% python3 -q
>>> import numpy as np
>>> from numpy import linalg as LA
>>> np.set_printoptions(suppress=True, linewidth=200)
>>> def rnd(a):
...     return np.round(a, 4) + 0
... 
>>> B = np.array([[-4, 2, 0, -2, 5, 0, 4, -1, -2, 2],
...     [2, -4, 1, 3, 1, -4, 3, 5, 1, 0],
...     [-5, -1, 4, 1, -4, -3, -4, -4, -5, 0],
...     [4, -5, 0, 0, 2, -3, -4, 0, -3, -2],
...     [0, 3, -5, -5, 1, 4, 0, -3, 5, 1],
...     [-1, 0, -4, -1, 1, -1, -5, -1, 5, 3],
...     [0, -4, -4, 5, -1, -2, -2, 2, -2, 0],
...     [0, 1, 4, 3, 4, 5, -4, -5, -3, -3],
...     [-3, 4, -1, 4, 2, -2, 1, -5, 0, 1],
...     [-1, -4, 0, 3, 0, 3, -3, -3, -2, -4]])
>>> K = np.triu(B)
>>> K
array([[-4,  2,  0, -2,  5,  0,  4, -1, -2,  2],
       [ 0, -4,  1,  3,  1, -4,  3,  5,  1,  0],
       [ 0,  0,  4,  1, -4, -3, -4, -4, -5,  0],
       [ 0,  0,  0,  0,  2, -3, -4,  0, -3, -2],
       [ 0,  0,  0,  0,  1,  4,  0, -3,  5,  1],
       [ 0,  0,  0,  0,  0, -1, -5, -1,  5,  3],
       [ 0,  0,  0,  0,  0,  0, -2,  2, -2,  0],
       [ 0,  0,  0,  0,  0,  0,  0, -5, -3, -3],
       [ 0,  0,  0,  0,  0,  0,  0,  0,  0,  1],
       [ 0,  0,  0,  0,  0,  0,  0,  0,  0, -4]])
>>> np.allclose(K, K.T)
False
>>> rnd(np.sort(np.abs(LA.eigvals(K))))
array([0., 0., 1., 1., 2., 4., 4., 4., 4., 5.])
>>> blk = np.stack([K, -2 * K, K[::-1]])
>>> print(blk.sum(axis=0))
[[ 4 -2  0  2 -5  0 -4  1  2 -6]
 [ 0  4 -1 -3 -1  4 -3 -5 -1  1]
 [ 0  0 -4 -1  4  3  4 -1  2 -3]
 [ 0  0  0  0 -2  3  2  2  1  2]
 [ 0  0  0  0 -1 -5 -5  2  0  2]
 [ 0  0  0  0  1  5  5 -2  0 -2]
 [ 0  0  0  0  2 -3 -2 -2 -1 -2]
 [ 0  0  4  1 -4 -3 -4  1 -2  3]
 [ 0 -4  1  3  1 -4  3  5  1 -1]
 [-4  2  0 -2  5  0  4 -1 -2  6]]
>>> print(LA.matrix_rank(blk.reshape(3, -1)))
2
>>> np.einsum("bij,cij->bc", blk, blk)
array([[ 478, -956,  136],
       [-956, 1912, -272],
       [ 136, -272,  478]])
>>> LA.matrix_rank(blk)
array([9, 9, 9])
>>> W = np.array([[2, 0, 3],
...     [1, -1, -3],
...     [2, 3, 3],
...     [2, 2, 2],
...     [-1, 3, 2],
...     [-1, -2, 3],
...     [-2, -3, -3],
...     [-2, 1, -3],
...     [-1, -3, 1],
...     [-3, 2, 2]])
>>> c = np.array([1, 3, 2])
>>> hid = np.maximum(K @ W + c, 0)
>>> (hid > 0).mean(axis=0)
array([0.5, 0.8, 0.6])
>>> (hid > 0).astype(int)
array([[0, 1, 0],
       [0, 1, 0],
       [1, 1, 1],
       [1, 1, 1],
       [0, 0, 1],
       [0, 1, 1],
       [1, 1, 0],
       [1, 1, 1],
       [0, 1, 1],
       [1, 0, 0]])
>>> hid
array([[ 0,  9,  0],
       [ 0, 20,  0],
       [39, 34, 18],
       [19, 32,  2],
       [ 0,  0, 32],
       [ 0, 10, 28],
       [ 3, 17,  0],
       [23,  1,  8],
       [ 0,  5,  4],
       [13,  0,  0]])
>>> Z = np.array([[-1, 4], [-2, 3], [-2, -2]])
>>> (hid @ Z).round(6).argmax(axis=1)
array([1, 1, 1, 1, 0, 1, 1, 1, 1, 1])
>>> hid @ Z
array([[ -18,   27],
       [ -40,   60],
       [-143,  222],
       [ -87,  168],
       [ -64,  -64],
       [ -76,  -26],
       [ -37,   63],
       [ -41,   79],
       [ -18,    7],
       [ -13,   52]])
>>> x = np.array([-2, 1, 1, 2, -1, 2, 2, 2, -1, -1])
>>> (K @ x).argmax()
np.int64(1)
>>> K @ (2 * x)
array([ 14,  18, -14, -22, -10, -44,   4,  -8,  -2,   8])
>>> print(K @ np.ones(10))
[  4.   6. -15. -10.   8.   1.  -2. -11.   1.  -4.]
>>> K @ x
array([  7,   9,  -7, -11,  -5, -22,   2,  -4,  -1,   4])
>>> np.sign((K @ x).round(6))
array([ 1,  1, -1, -1, -1, -1,  1, -1, -1,  1])
>>> LA.norm(K @ x) <= LA.norm(K, 2) * LA.norm(x) + 1e-9
np.True_
>>> np.einsum("ij,j->i", K, x)
array([  7,   9,  -7, -11,  -5, -22,   2,  -4,  -1,   4])
>>> print(K * x)
[[  8   2   0  -4  -5   0   8  -2   2  -2]
 [  0  -4   1   6  -1  -8   6  10  -1   0]
 [  0   0   4   2   4  -6  -8  -8   5   0]
 [  0   0   0   0  -2  -6  -8   0   3   2]
 [  0   0   0   0  -1   8   0  -6  -5  -1]
 [  0   0   0   0   0  -2 -10  -2  -5  -3]
 [  0   0   0   0   0   0  -4   4   2   0]
 [  0   0   0   0   0   0   0 -10   3   3]
 [  0   0   0   0   0   0   0   0   0  -1]
 [  0   0   0   0   0   0   0   0   0   4]]
